>>> import numpy as np
>>> import numpy.linalg as la
>>> np.set_printoptions(precision=3, suppress=True, linewidth=140)
>>> rnd = lambda a: np.round(a, 3) + 0
>>> J = np.load("test13.npy")
>>> J
array([[ 0.7, -1.4,  0. , -0.7,  1.4, -0.8],
       [ 1.2, -2.2,  1.9, -0.2,  0.1, -0.4],
       [ 1.7, -0.9, -2.3, -0.7,  0.2,  1.1],
       [-1.1, -1.4, -0.5,  1.7, -0.3, -0.1],
       [-0.3, -0.7, -0.1, -0.4, -0.2,  0.7],
       [ 0.7, -0.9, -0.1, -0.1,  0.1,  1.8],
       [-1.1, -1.3,  0. ,  1.2,  0.1, -0.8],
       [-0.2,  0.8, -0.8, -1. , -0.9, -0.4],
       [-0.1, -0.3, -0.8,  1.4,  0.5,  0.6],
       [-0.5,  0.5, -2.2,  1.4,  1.5,  1.1]])
>>> u, g = J[7], J[5]
>>> rnd(u @ g)
np.float64(-1.49)
>>> rnd(u @ u)
np.float64(3.29)
>>> pr = (u @ g) / (u @ u) * u
>>> rnd(g - pr)
array([ 0.609, -0.538, -0.462, -0.553, -0.308,  1.619])
>>> la.matrix_rank(np.outer(u, g))
np.int64(1)
>>> K = np.load("data.npy")
>>> rnd(K)
array([[-0.099,  0.3  , -0.178,  0.206,  0.011, -0.389,  0.291, -0.196, -0.045, -0.709,  0.004, -0.178, -0.118],
       [-0.066, -0.132,  0.641,  0.04 ,  0.183, -0.414, -0.157,  0.039, -0.11 , -0.152, -0.319,  0.195,  0.4  ],
       [ 0.   , -0.117,  0.032, -0.439,  0.475, -0.061,  0.247, -0.524, -0.29 ,  0.088,  0.321,  0.171, -0.053],
       [-0.132, -0.353,  0.061, -0.213, -0.011, -0.324,  0.025,  0.533,  0.149, -0.136,  0.601, -0.111, -0.064],
       [ 0.496, -0.182,  0.361,  0.226, -0.399,  0.095,  0.491,  0.006, -0.324,  0.005,  0.137,  0.004, -0.086],
       [-0.033,  0.55 ,  0.219,  0.267,  0.186,  0.16 ,  0.044,  0.028,  0.041,  0.162,  0.487, -0.205,  0.455],
       [-0.099,  0.036,  0.437,  0.301,  0.039, -0.073, -0.207, -0.294,  0.374,  0.113,  0.168,  0.047, -0.623],
       [ 0.231, -0.065,  0.039, -0.003,  0.461,  0.15 ,  0.514,  0.195,  0.584, -0.04 , -0.242,  0.04 ,  0.015],
       [-0.331,  0.483,  0.157, -0.368, -0.279, -0.218,  0.384,  0.196, -0.009,  0.308, -0.163,  0.18 , -0.179],
       [ 0.463,  0.28 , -0.236,  0.194,  0.288, -0.321, -0.186,  0.31 , -0.211,  0.128,  0.063,  0.433, -0.211],
       [ 0.562,  0.244,  0.102, -0.517, -0.252, -0.124, -0.264, -0.187,  0.337, -0.15 ,  0.048, -0.125,  0.099],
       [ 0.132, -0.088, -0.08 ,  0.069,  0.143, -0.446,  0.053, -0.053, -0.084,  0.456, -0.193, -0.696, -0.052],
       [ 0.033,  0.184,  0.293, -0.244,  0.296,  0.376, -0.156,  0.321, -0.356, -0.256, -0.143, -0.35 , -0.357]])
>>> u = np.array([-2, 1, -1])
>>> rnd(np.convolve(K[11], u))
array([-0.264,  0.307, -0.06 , -0.131, -0.136,  0.966, -0.695,  0.606,  0.061, -0.942,  0.926,  0.742, -0.399,  0.644,  0.052])
>>> rnd(np.cross(K[11, :3], K[7, :3]))
array([-0.009, -0.024,  0.012])
